$ python -q
>>> import numpy as np
>>> np.set_printoptions(precision=3, suppress=True, linewidth=200, floatmode="fixed")
>>> def tidy(a):
...     return np.round(a, 3) + 0
... 
>>> K = np.load("out10.npy")
>>> K
array([[4, 1, 2],
       [5, 5, 5],
       [2, 1, 3],
       [3, 1, 1]])
>>> P = K @ np.linalg.solve(K.T @ K, K.T)
>>> print(tidy((np.eye(4) - P) @ K))
[[0.000 0.000 0.000]
 [0.000 0.000 0.000]
 [0.000 0.000 0.000]
 [0.000 0.000 0.000]]
>>> tidy(np.diag(P))
array([0.647, 0.992, 0.912, 0.449])
>>> theta = np.radians(15)
>>> R = np.eye(3)
>>> R[2, 2] = R[1, 1] = np.cos(theta)
>>> R[2, 1], R[1, 2] = -np.sin(theta), np.sin(theta)
>>> print(tidy(R))
[[ 1.000  0.000  0.000]
 [ 0.000  0.966  0.259]
 [ 0.000 -0.259  0.966]]
>>> B = K @ R.T
>>> np.allclose(np.linalg.norm(K, axis=1), np.linalg.norm(B, axis=1))
True
>>> tidy(np.linalg.svd(K, compute_uv=False)), tidy(np.linalg.svd(B, compute_uv=False))
(array([10.668,  2.308,  1.368]), array([10.668,  2.308,  1.368]))
>>> tidy(np.linalg.det(R)), tidy(np.trace(R))
(np.float64(1.0), np.float64(2.932))
>>> B = K / np.sqrt((K ** 2).mean(axis=1, keepdims=True))
>>> np.linalg.matrix_rank(K - K.mean(axis=1, keepdims=True))
np.int64(2)
>>> B = np.c_[K[:, :1] @ np.array([[5]]), np.array([8, 0, 7, 2])]
>>> B
array([[20,  8],
       [25,  0],
       [10,  7],
       [15,  2]])
>>> np.linalg.matrix_rank(np.c_[K, B])
np.int64(4)
>>> E = np.maximum(np.array([[-7],
...     [3],
...     [9],
...     [4],
...     [7],
...     [4],
...     [4],
...     [4],
...     [2],
...     [-2],
...     [0],
...     [6],
...     [3],
...     [2],
...     [-4],
...     [-3],
...     [3],
...     [6],
...     [-8],
...     [-6]]) @ np.array([[1, 1, 0]]) + np.array([0, -1, -3]), 0)
>>> print(E)
[[0 0 0]
 [3 2 0]
 [9 8 0]
 [4 3 0]
 [7 6 0]
 [4 3 0]
 [4 3 0]
 [4 3 0]
 [2 1 0]
 [0 0 0]
 [0 0 0]
 [6 5 0]
 [3 2 0]
 [2 1 0]
 [0 0 0]
 [0 0 0]
 [3 2 0]
 [6 5 0]
 [0 0 0]
 [0 0 0]]
>>> np.unique(E.round(6), axis=0).shape
(7, 3)
>>> np.allclose(E[:-1].T @ np.linalg.lstsq(E[:-1].T, E[-1])[0], E[-1])
True
>>> print(np.linalg.lstsq(E[:-1].T, E[-1])[2])
2
>>> W1 = np.array([[-2, -4, 5, -7, -2], [7, 0, -2, -5, -7], [-3, -1, -7, -7, -4]])
>>> c = np.array([5, 1, 4, 1, 4])
>>> act = np.maximum(K @ W1 + c, 0)
>>> np.linalg.matrix_rank(act)
np.int64(2)
>>> (act > 0).astype(int)
array([[0, 0, 1, 0, 0],
       [1, 0, 0, 0, 0],
       [0, 0, 0, 0, 0],
       [1, 0, 1, 0, 0]])
>>> cent = np.array([[1, 0, -3], [1, 3, 0], [-2, 1, -2], [3, 0, -2], [0, 2, 3]])
>>> W1 @ cent
array([[-37, -11,   4],
       [ -4, -16, -28],
       [-11, -18,  25]])
>>> (act @ cent).round(6).argmax(axis=1)
array([1, 0, 0, 1])
